$ python -q
>>> import numpy as np
>>> np.set_printoptions(precision=3, suppress=True, linewidth=120, floatmode="fixed")
>>> tidy = lambda a: np.round(a, 3) + 0
>>> M = np.load("layer5.npy")
>>> M
array([[ 1, -1, -1,  1, -1,  1,  1, -1],
       [ 1,  1, -1, -1, -1, -1,  1,  1],
       [ 1, -1,  1, -1,  1, -1,  1, -1],
       [ 1,  1,  1,  1,  1,  1,  1,  1],
       [ 1,  1, -1, -1,  1,  1, -1, -1],
       [ 1,  1,  1,  1, -1, -1, -1, -1],
       [ 1, -1,  1, -1, -1,  1, -1,  1],
       [ 1, -1, -1,  1,  1, -1, -1,  1]])
>>> rng = np.random.default_rng(143)
>>> z = rng.permutation(8)
>>> z
array([2, 6, 4, 5, 1, 3, 0, 7])
>>> other = M[z][:, z]
>>> np.diag(other)
array([ 1, -1,  1, -1,  1,  1,  1,  1])
>>> np.allclose(other, M)
False
>>> M @ M.T
array([[8, 0, 0, 0, 0, 0, 0, 0],
       [0, 8, 0, 0, 0, 0, 0, 0],
       [0, 0, 8, 0, 0, 0, 0, 0],
       [0, 0, 0, 8, 0, 0, 0, 0],
       [0, 0, 0, 0, 8, 0, 0, 0],
       [0, 0, 0, 0, 0, 8, 0, 0],
       [0, 0, 0, 0, 0, 0, 8, 0],
       [0, 0, 0, 0, 0, 0, 0, 8]])
>>> O, r_ = np.linalg.qr(M)
>>> tidy(O)
array([[-0.354,  0.354,  0.354, -0.354,  0.354,  0.354,  0.354, -0.354],
       [-0.354, -0.354,  0.354,  0.354,  0.354, -0.354,  0.354,  0.354],
       [-0.354,  0.354, -0.354,  0.354, -0.354, -0.354,  0.354, -0.354],
       [-0.354, -0.354, -0.354, -0.354, -0.354,  0.354,  0.354,  0.354],
       [-0.354, -0.354,  0.354,  0.354, -0.354,  0.354, -0.354, -0.354],
       [-0.354, -0.354, -0.354, -0.354,  0.354, -0.354, -0.354, -0.354],
       [-0.354,  0.354, -0.354,  0.354,  0.354,  0.354, -0.354,  0.354],
       [-0.354,  0.354,  0.354, -0.354, -0.354, -0.354, -0.354,  0.354]])
>>> tidy(O.T @ O)
array([[1.000, 0.000, 0.000, 0.000, 0.000, 0.000, 0.000, 0.000],
       [0.000, 1.000, 0.000, 0.000, 0.000, 0.000, 0.000, 0.000],
       [0.000, 0.000, 1.000, 0.000, 0.000, 0.000, 0.000, 0.000],
       [0.000, 0.000, 0.000, 1.000, 0.000, 0.000, 0.000, 0.000],
       [0.000, 0.000, 0.000, 0.000, 1.000, 0.000, 0.000, 0.000],
       [0.000, 0.000, 0.000, 0.000, 0.000, 1.000, 0.000, 0.000],
       [0.000, 0.000, 0.000, 0.000, 0.000, 0.000, 1.000, 0.000],
       [0.000, 0.000, 0.000, 0.000, 0.000, 0.000, 0.000, 1.000]])
>>> u = np.array([-7, -9, -4, 2, -9, 0, -6, -9])
>>> other = M + np.outer(u, np.eye(8)[5])
>>> np.linalg.matrix_rank(np.linalg.inv(other) - np.linalg.inv(M), tol=1e-8)
np.int64(1)
>>> np.linalg.matrix_rank(other - M)
np.int64(1)
>>> feats = np.load("run14.npy")
>>> feats
array([[2.000, 1.000, 0.000, 0.000, 0.000, 0.000, 0.000],
       [0.000, 2.000, 1.000, 0.000, 0.000, 0.000, 0.000],
       [0.000, 0.000, 2.000, 1.000, 0.000, 0.000, 0.000],
       [0.000, 0.000, 0.000, 2.000, 1.000, 0.000, 0.000],
       [0.000, 0.000, 0.000, 0.000, 2.000, 1.000, 0.000],
       [0.000, 0.000, 0.000, 0.000, 0.000, 2.000, 1.000],
       [0.000, 0.000, 0.000, 0.000, 0.000, 0.000, 2.000]])
>>> z = rng.permutation(7)
>>> z
array([0, 4, 3, 2, 6, 5, 1])
>>> other = feats[z][:, z]
>>> np.allclose(other, feats)
False
>>> tidy(np.sort(np.abs(np.linalg.eigvals(other))))
array([2.000, 2.000, 2.000, 2.000, 2.000, 2.000, 2.000])
>>> np.diag(other)
array([2.000, 2.000, 2.000, 2.000, 2.000, 2.000, 2.000])
>>> np.trace(other)
np.float64(14.0)
>>> [int(np.linalg.matrix_rank(np.linalg.matrix_power(feats, p))) for p in range(1, 8)]
[7, 7, 7, 7, 7, 7, 7]
>>> np.prod(np.diag(feats)), tidy(np.linalg.det(feats))
(np.float64(128.0), np.float64(128.0))
>>> np.linalg.matrix_rank(feats - feats[0, 0] * np.eye(7))
np.int64(6)
>>> other = np.array([[0, 2], [1, 2], [-2, -2], [-3, -1], [-1, -1], [0, -1], [0, 2]])
>>> other.T @ feats.T
array([[ 1.000,  0.000, -7.000, -7.000, -2.000,  0.000,  0.000],
       [ 6.000,  2.000, -5.000, -3.000, -3.000,  0.000,  4.000]])
>>> np.einsum("ik,kj->ji", feats, other)
array([[ 1.000,  0.000, -7.000, -7.000, -2.000,  0.000,  0.000],
       [ 6.000,  2.000, -5.000, -3.000, -3.000,  0.000,  4.000]])
>>> np.linalg.matrix_rank(feats @ other)
np.int64(2)
>>> np.einsum("ij->j", feats)
array([2.000, 3.000, 3.000, 3.000, 3.000, 3.000, 3.000])
>>> vec = np.array([-5, 5, 2, 2, -3, -5, -3])
>>> target = feats @ vec
>>> target
array([ -5.000,  12.000,   6.000,   1.000, -11.000, -13.000,  -6.000])
>>> tidy(np.linalg.solve(feats, target))
array([-5.000,  5.000,  2.000,  2.000, -3.000, -5.000, -3.000])
>>> arr = np.loadtxt("a.csv", delimiter=",")
>>> arr
array([[-0.360,  0.040, -0.400,  0.100],
       [-1.260,  0.140, -1.400,  0.350],
       [ 0.720, -0.080,  0.800, -0.200]])
>>> # looks like rank 1
>>> other = M / np.linalg.norm(M, axis=1, keepdims=True)
>>> cov = other @ other.T
>>> tidy(np.linalg.norm(other, axis=1))
array([1.000, 1.000, 1.000, 1.000, 1.000, 1.000, 1.000, 1.000])
>>> (np.abs(cov) > 0.9).astype(int)
array([[1, 0, 0, 0, 0, 0, 0, 0],
       [0, 1, 0, 0, 0, 0, 0, 0],
       [0, 0, 1, 0, 0, 0, 0, 0],
       [0, 0, 0, 1, 0, 0, 0, 0],
       [0, 0, 0, 0, 1, 0, 0, 0],
       [0, 0, 0, 0, 0, 1, 0, 0],
       [0, 0, 0, 0, 0, 0, 1, 0],
       [0, 0, 0, 0, 0, 0, 0, 1]])
>>> (cov - 2 * np.eye(8)).round(6).argmax(axis=1)
array([1, 0, 0, 0, 0, 0, 0, 0])
>>> tidy(cov[2])
array([0.000, 0.000, 1.000, 0.000, 0.000, 0.000, 0.000, 0.000])
>>> tidy(cov)
array([[1.000, 0.000, 0.000, 0.000, 0.000, 0.000, 0.000, 0.000],
       [0.000, 1.000, 0.000, 0.000, 0.000, 0.000, 0.000, 0.000],
       [0.000, 0.000, 1.000, 0.000, 0.000, 0.000, 0.000, 0.000],
       [0.000, 0.000, 0.000, 1.000, 0.000, 0.000, 0.000, 0.000],
       [0.000, 0.000, 0.000, 0.000, 1.000, 0.000, 0.000, 0.000],
       [0.000, 0.000, 0.000, 0.000, 0.000, 1.000, 0.000, 0.000],
       [0.000, 0.000, 0.000, 0.000, 0.000, 0.000, 1.000, 0.000],
       [0.000, 0.000, 0.000, 0.000, 0.000, 0.000, 0.000, 1.000]])
>>> np.degrees(np.arccos(np.clip(cov[2, 4], -1, 1)))
np.float64(90.0)
>>> W0 = np.load("mat.npy")
>>> W0
array([[ 2.267,  0.551, -0.209, -1.598, -4.163, -4.130, -1.368],
       [ 0.270,  0.113, -0.083, -1.287, -2.821, -1.667, -1.283],
       [ 1.318, -1.363,  0.209, -3.012, -2.478, -4.649, -0.585],
       [ 0.623,  2.686,  0.692,  0.981,  0.001,  3.308, -0.301],
       [-1.236, -1.777, -0.376, -0.146,  0.127, -0.157,  0.535],
       [-0.027,  0.551, -0.889,  1.239, -1.470,  1.917, -0.585]])
>>> cov = W0.T @ W0
>>> (W0 @ W0.T).shape
(6, 6)
>>> np.linalg.matrix_rank(cov)
np.int64(6)
>>> tidy(np.linalg.eigvalsh(cov)[::-1])
array([99.997, 25.001,  6.249,  1.562,  0.391,  0.098,  0.000])
>>> tidy(np.trace(cov)), tidy((W0 ** 2).sum())
(np.float64(133.298), np.float64(133.298))
>>> np.allclose(cov, cov.T)
True
>>> T = np.stack([W0, -3 * W0, W0[::-1]])
>>> np.linalg.matrix_rank(T.reshape(3, -1))
np.int64(2)
>>> tidy(np.linalg.norm(T, axis=(1, 2)))
array([11.545, 34.636, 11.545])
>>> (T @ W0.T).shape
(3, 6, 6)
>>> tidy(np.einsum("bij,cij->bc", T, T))
array([[ 133.298, -399.894,  -49.005],
       [-399.894, 1199.682,  147.016],
       [ -49.005,  147.016,  133.298]])
>>> np.linalg.matrix_rank(T)
array([6, 6, 6])
>>> vec = np.array([5, 0, -4, 0, -5, 4, 2])
>>> a = np.maximum(W0 @ vec, 0)
>>> tidy(np.maximum(W0 @ vec, 0) - np.maximum(-W0 @ vec, 0))
array([13.730,  6.553, -1.622, 12.972, -4.869, 17.269])
>>> tidy(np.tanh(W0 @ vec))
array([ 1.000,  1.000, -0.925,  1.000, -1.000,  1.000])
>>> tidy(a)
array([13.730,  6.553,  0.000, 12.972,  0.000, 17.269])
>>> left, sig, Vh = np.linalg.svd(W0, full_matrices=False)
>>> tidy(sig)
array([10.000,  5.000,  2.500,  1.250,  0.625,  0.313])
>>> tidy(left.T @ left)
array([[1.000, 0.000, 0.000, 0.000, 0.000, 0.000],
       [0.000, 1.000, 0.000, 0.000, 0.000, 0.000],
       [0.000, 0.000, 1.000, 0.000, 0.000, 0.000],
       [0.000, 0.000, 0.000, 1.000, 0.000, 0.000],
       [0.000, 0.000, 0.000, 0.000, 1.000, 0.000],
       [0.000, 0.000, 0.000, 0.000, 0.000, 1.000]])
>>> tidy(np.sqrt((sig ** 2).sum())), tidy(np.linalg.norm(W0))
(np.float64(11.545), np.float64(11.545))
>>> tidy(np.cumsum(sig ** 2) / np.sum(sig ** 2))
array([0.750, 0.938, 0.985, 0.996, 0.999, 1.000])
>>> tidy(sig / sig[0])
array([1.000, 0.500, 0.250, 0.125, 0.063, 0.031])
>>> tidy(np.abs(Vh[0]))
array([0.216, 0.133, 0.013, 0.375, 0.495, 0.726, 0.150])
>>> F = np.array([[9, -6, 3, 6, -15],
...     [-6, 4, -2, -4, 10],
...     [3, -2, 1, 2, -5],
...     [6, -4, 2, 4, -10],
...     [-15, 10, -5, -10, 25]])
>>> # symmetric
>>> W = np.array([[1, -6, 2], [8, -1, 8], [-8, -5, -9], [-7, 0, -4], [8, -2, 7]])
>>> b = np.array([7, -2, 5])
>>> act = np.maximum(F @ W + b, 0)
>>> np.linalg.matrix_rank(act)
np.int64(2)
>>> (act > 0).astype(int)
array([[0, 0, 0],
       [1, 1, 1],
       [0, 0, 0],
       [0, 0, 0],
       [1, 1, 1]])
>>> basis = np.array([[4, 5], [5, 0], [4, 3]])
>>> W @ basis
array([[-18,  11],
       [ 59,  64],
       [-93, -67],
       [-44, -47],
       [ 50,  61]])
>>> ev, vecs = np.linalg.eigh(F)
>>> (ev > 1e-8).sum(), (ev < -1e-8).sum()
(np.int64(1), np.int64(0))
>>> tidy(np.abs(vecs[:, -1]))
array([0.457, 0.305, 0.152, 0.305, 0.762])
>>> tidy(np.linalg.svd(F, compute_uv=False))
array([43.000,  0.000,  0.000,  0.000,  0.000])
>>> tidy(ev.sum()), np.trace(F)
(np.float64(43.0), np.int64(43))
>>> tidy(ev)
array([ 0.000,  0.000,  0.000,  0.000, 43.000])
>>> tidy(np.linalg.eigvalsh(F @ F))
array([   0.000,    0.000,    0.000,    0.000, 1849.000])
>>> np.abs(vecs[:, -1]).round(6).argmax()
np.int64(4)
>>> ev, vecs = np.linalg.eigh(F)
>>> vec = np.array([5, -5, 1, -4, 0])
>>> tidy(np.linalg.eigvalsh(F[1:, 1:]))
array([ 0.000,  0.000,  0.000, 34.000])
>>> (np.sign(vecs[:, -1].round(6)) == np.sign(vecs[0, -1].round(6))).astype(int)
array([1, 0, 1, 1, 0])
>>> u = np.array([1, 2, 1])
>>> np.correlate(F[3], F[0], "full")
array([-90,  96, -36, -96, 258, -96, -36,  96, -90])
>>> np.convolve(F[3], u)
array([  6,   8,   0,   4,   0, -16, -10])
>>> np.allclose(F[:-1].T @ np.linalg.lstsq(F[:-1].T, F[-1])[0], F[-1])
True
>>> np.unique(F.round(6), axis=0).shape
(5, 5)
>>> tidy(np.trace(np.linalg.pinv(F) @ F))
np.float64(1.0)
>>> tidy(F @ np.linalg.pinv(F) @ F)
array([[  9.000,  -6.000,   3.000,   6.000, -15.000],
       [ -6.000,   4.000,  -2.000,  -4.000,  10.000],
       [  3.000,  -2.000,   1.000,   2.000,  -5.000],
       [  6.000,  -4.000,   2.000,   4.000, -10.000],
       [-15.000,  10.000,  -5.000, -10.000,  25.000]])
>>> K = np.array([[4, 6, 5, 3, 1, 4, 7, 2],
...     [6, 0, 5, 6, 0, 8, 5, 1],
...     [5, 5, 2, 2, 4, 6, 7, 3],
...     [3, 6, 2, 6, 8, 4, 0, 3],
...     [1, 0, 4, 8, 4, 9, 5, 5],
...     [4, 8, 6, 4, 9, 8, 5, 5],
...     [7, 5, 7, 0, 5, 5, 4, 9],
...     [2, 1, 3, 3, 5, 5, 9, 2]])
>>> # symmetric, so the eigenvalues are real
>>> other = np.linalg.inv(K)
>>> tidy(np.linalg.inv(other))
array([[4.000, 6.000, 5.000, 3.000, 1.000, 4.000, 7.000, 2.000],
       [6.000, 0.000, 5.000, 6.000, 0.000, 8.000, 5.000, 1.000],
       [5.000, 5.000, 2.000, 2.000, 4.000, 6.000, 7.000, 3.000],
       [3.000, 6.000, 2.000, 6.000, 8.000, 4.000, 0.000, 3.000],
       [1.000, 0.000, 4.000, 8.000, 4.000, 9.000, 5.000, 5.000],
       [4.000, 8.000, 6.000, 4.000, 9.000, 8.000, 5.000, 5.000],
       [7.000, 5.000, 7.000, 0.000, 5.000, 5.000, 4.000, 9.000],
       [2.000, 1.000, 3.000, 3.000, 5.000, 5.000, 9.000, 2.000]])
>>> (np.abs(other) > 1e-9).astype(int)
array([[1, 1, 1, 1, 1, 1, 1, 1],
       [1, 1, 1, 1, 1, 1, 1, 1],
       [1, 1, 1, 1, 1, 1, 1, 1],
       [1, 1, 1, 1, 1, 1, 1, 1],
       [1, 1, 1, 1, 1, 1, 1, 1],
       [1, 1, 1, 1, 1, 1, 1, 1],
       [1, 1, 1, 1, 1, 1, 1, 1],
       [1, 1, 1, 1, 1, 1, 1, 1]])
>>> tidy(K @ other)
array([[1.000, 0.000, 0.000, 0.000, 0.000, 0.000, 0.000, 0.000],
       [0.000, 1.000, 0.000, 0.000, 0.000, 0.000, 0.000, 0.000],
       [0.000, 0.000, 1.000, 0.000, 0.000, 0.000, 0.000, 0.000],
       [0.000, 0.000, 0.000, 1.000, 0.000, 0.000, 0.000, 0.000],
       [0.000, 0.000, 0.000, 0.000, 1.000, 0.000, 0.000, 0.000],
       [0.000, 0.000, 0.000, 0.000, 0.000, 1.000, 0.000, 0.000],
       [0.000, 0.000, 0.000, 0.000, 0.000, 0.000, 1.000, 0.000],
       [0.000, 0.000, 0.000, 0.000, 0.000, 0.000, 0.000, 1.000]])
>>> tidy(np.linalg.cond(K))
np.float64(17.0)
>>> np.allclose(other, K.T)
False
>>> np.allclose(K @ K.T, K.T @ K)
True
>>> np.trace(K)
np.int64(30)
>>> np.allclose(K, K.T)
True
>>> np.linalg.matrix_power(K, 3)
array([[ 4812,  4803,  5192,  4440,  5330,  7233,  6266,  4574],
       [ 4803,  4338,  5243,  4892,  5122,  7614,  6365,  4488],
       [ 5192,  5243,  5594,  4853,  5976,  7890,  6754,  5036],
       [ 4440,  4892,  4853,  4510,  5775,  6936,  5430,  4568],
       [ 5330,  5122,  5976,  5775,  6354,  8813,  7166,  5346],
       [ 7233,  7614,  7890,  6936,  8813, 11096,  9141,  7280],
       [ 6266,  6365,  6754,  5430,  7166,  9141,  7632,  6310],
       [ 4574,  4488,  5036,  4568,  5346,  7280,  6310,  4468]])
>>> tidy(np.abs(np.linalg.eigvals(K)).max())
np.float64(36.749)
>>> (K + K.T) / 2
array([[4.000, 6.000, 5.000, 3.000, 1.000, 4.000, 7.000, 2.000],
       [6.000, 0.000, 5.000, 6.000, 0.000, 8.000, 5.000, 1.000],
       [5.000, 5.000, 2.000, 2.000, 4.000, 6.000, 7.000, 3.000],
       [3.000, 6.000, 2.000, 6.000, 8.000, 4.000, 0.000, 3.000],
       [1.000, 0.000, 4.000, 8.000, 4.000, 9.000, 5.000, 5.000],
       [4.000, 8.000, 6.000, 4.000, 9.000, 8.000, 5.000, 5.000],
       [7.000, 5.000, 7.000, 0.000, 5.000, 5.000, 4.000, 9.000],
       [2.000, 1.000, 3.000, 3.000, 5.000, 5.000, 9.000, 2.000]])
>>> other = K / np.linalg.norm(K, axis=1, keepdims=True)
>>> cov = other @ other.T
>>> tidy(np.linalg.norm(other, axis=1))
array([1.000, 1.000, 1.000, 1.000, 1.000, 1.000, 1.000, 1.000])
>>> X = np.array([[0, 0, 0, 1], [0, 0, 1, 0], [0, 1, 0, 0], [1, 0, 0, 0]])
>>> X
array([[0, 0, 0, 1],
       [0, 0, 1, 0],
       [0, 1, 0, 0],
       [1, 0, 0, 0]])
>>> np.flatnonzero(np.linalg.matrix_power((X != 0) + (X.T != 0) + np.eye(4), 4)[3])
array([0, 3])
>>> (X != 0).astype(int)
array([[0, 0, 0, 1],
       [0, 0, 1, 0],
       [0, 1, 0, 0],
       [1, 0, 0, 0]])
>>> tidy(np.sort(np.linalg.eigvals(X).real))
array([-1.000, -1.000,  1.000,  1.000])
